% python3 -q
>>> import numpy as np
>>> np.set_printoptions(precision=1, suppress=True, linewidth=160, sign=" ")
>>> tidy = lambda a: np.round(a, 1) + 0
>>> K = np.load("dump.npy")
>>> K
array([[ 0, -2,  1,  4],
       [ 2,  0,  2, -1],
       [-1, -2,  0,  0],
       [-4,  1,  0,  0]])
>>> # skew, so no eigenvalue has a real part
>>> left, sigma, vt = np.linalg.svd(K, full_matrices=False)
>>> tidy(np.sqrt((sigma ** 2).sum())), tidy(np.linalg.norm(K))
(np.float64(7.2), np.float64(7.2))
>>> tidy(left.T @ K @ vt.T)
array([[ 4.7,  0. ,  0. ,  0. ],
       [ 0. ,  4.7,  0. ,  0. ],
       [ 0. ,  0. ,  1.9,  0. ],
       [ 0. ,  0. ,  0. ,  1.9]])
>>> np.allclose(left * sigma @ vt, K)
True
>>> vec = np.array([7, 0, 4, 7])
>>> vec @ K @ vec
np.int64(0)
>>> tidy(np.linalg.svd(K, compute_uv=False))
array([ 4.7,  4.7,  1.9,  1.9])
>>> Q = np.linalg.solve(np.eye(4) - K, np.eye(4) + K)
>>> tidy(Q @ Q.T)
array([[ 1.,  0.,  0.,  0.],
       [ 0.,  1.,  0.,  0.],
       [ 0.,  0.,  1.,  0.],
       [ 0.,  0.,  0.,  1.]])
>>> out = K / np.linalg.norm(K, axis=1, keepdims=True)
>>> C2 = out @ out.T
>>> tidy(C2[1])
array([-0.1,  1. , -0.3, -0.6])
>>> tidy(C2)
array([[ 1. , -0.1,  0.4, -0.1],
       [-0.1,  1. , -0.3, -0.6],
       [ 0.4, -0.3,  1. ,  0.2],
       [-0.1, -0.6,  0.2,  1. ]])
>>> np.argwhere(np.triu(np.abs(C2) > 0.95, 1))
array([], shape=(0, 2), dtype=int64)
>>> tidy(np.degrees(np.arccos(np.clip(C2[1, 3], -1, 1))))
np.float64(130.3)
>>> (np.abs(C2) > 0.9).astype(int)
array([[ 1,  0,  0,  0],
       [ 0,  1,  0,  0],
       [ 0,  0,  1,  0],
       [ 0,  0,  0,  1]])
>>> tidy(np.linalg.norm(out, axis=1))
array([ 1.,  1.,  1.,  1.])
>>> (C2 - 2 * np.eye(4)).round(6).argmax(axis=1)
array([ 2,  0,  0,  2])
>>> X = np.load("x.npy")
>>> X
array([[ 0,  3,  1,  2],
       [ 4,  7,  9,  2]])
>>> # row 1 dominates
>>> out = X / np.sqrt((X ** 2).mean(axis=1, keepdims=True))
>>> X - X.mean(axis=1, keepdims=True)
array([[-1.5,  1.5, -0.5,  0.5],
       [-1.5,  1.5,  3.5, -3.5]])
>>> np.linalg.matrix_rank(X - X.mean(axis=1, keepdims=True))
np.int64(2)
>>> r0, r1 = X[0], X[1]
>>> r0 @ r0
np.int64(14)
>>> r0 @ r1
np.int64(34)
>>> pr = (r0 @ r1) / (r0 @ r0) * r0
>>> np.linalg.matrix_rank(np.outer(r0, r1))
np.int64(1)
>>> E = np.load("block2.npy")
>>> tidy(E)
array([[ 0.6,  0. ,  0.1, -0.5],
       [ 0. ,  0. ,  0. ,  0. ],
       [ 0.1,  0. ,  0. , -0.1],
       [-0.5,  0. , -0.1,  0.4]])
>>> C2 = E.T @ E
>>> tidy(C2)
array([[ 0.6,  0. ,  0.1, -0.5],
       [ 0. ,  0. ,  0. ,  0. ],
       [ 0.1,  0. ,  0. , -0.1],
       [-0.5,  0. , -0.1,  0.4]])
>>> tidy(np.linalg.eigvalsh(C2)[::-1])
array([ 1.,  0.,  0.,  0.])
>>> np.allclose(C2, C2.T)
True
>>> (E @ E.T).shape
(4, 4)
>>> vec = np.array([1, 2, 0, 1])
>>> a = np.maximum(E @ vec, 0)
>>> tidy(E * (a > 1e-9)[:, None])
array([[ 0.6,  0. ,  0.1, -0.5],
       [ 0. ,  0. ,  0. ,  0. ],
       [ 0.1,  0. ,  0. , -0.1],
       [ 0. ,  0. ,  0. ,  0. ]])
>>> tidy(np.tanh(E @ vec))
array([ 0.1,  0. ,  0. , -0.1])
>>> np.flatnonzero(a > 1e-9)
array([ 0,  1,  2])
>>> M = np.array([[-2.0, 1.0], [1.0, -2.0]])
>>> # equal to its transpose
>>> evals, V = np.linalg.eigh(M)
>>> tidy(np.linalg.svd(M, compute_uv=False))
array([ 3.,  1.])
>>> (evals > 1e-8).sum(), (evals < -1e-8).sum()
(np.int64(0), np.int64(2))
>>> np.unique(evals.round(6) + 0, return_counts=True)[1]
array([ 1,  1])
>>> tidy(V @ np.diag(evals) @ V.T)
array([[-2.,  1.],
       [ 1., -2.]])
>>> tidy(V.T @ V)
array([[ 1.,  0.],
       [ 0.,  1.]])
>>> evals.sum(), np.trace(M)
(np.float64(-4.0), np.float64(-4.0))
>>> tidy(np.sort(np.abs(np.linalg.eigvals(M))))
array([ 1.,  3.])
>>> np.allclose(M @ M.T, M.T @ M)
True
>>> feats = np.loadtxt("run9.csv", delimiter=",")
>>> feats
array([[-1.5, -0.8,  0.2],
       [ 5. ,  0.8, -0.1],
       [-2.4, -0.7,  0.2],
       [-3.8, -1.9,  0.5],
       [-0.2,  1.1, -0.3],
       [-0.5, -0.7,  0.3],
       [-1.8,  0. , -0.2],
       [ 2.5,  1.1, -0.1],
       [ 0.7,  1.1, -0.2],
       [ 0.1, -0.1, -0.2],
       [-2.5,  0.2,  0. ],
       [ 0. , -0.8,  0.3],
       [ 2.7, -0.2, -0.1]])
>>> C2 = np.cov(feats, rowvar=False)
>>> tidy(np.linalg.eigvalsh(C2)[::-1])
array([ 6.3,  0.5,  0. ])
>>> C2.shape
(3, 3)
>>> np.argwhere(np.triu(np.abs(np.corrcoef(feats.T)) > 0.8, 1))
array([[ 1,  2]])
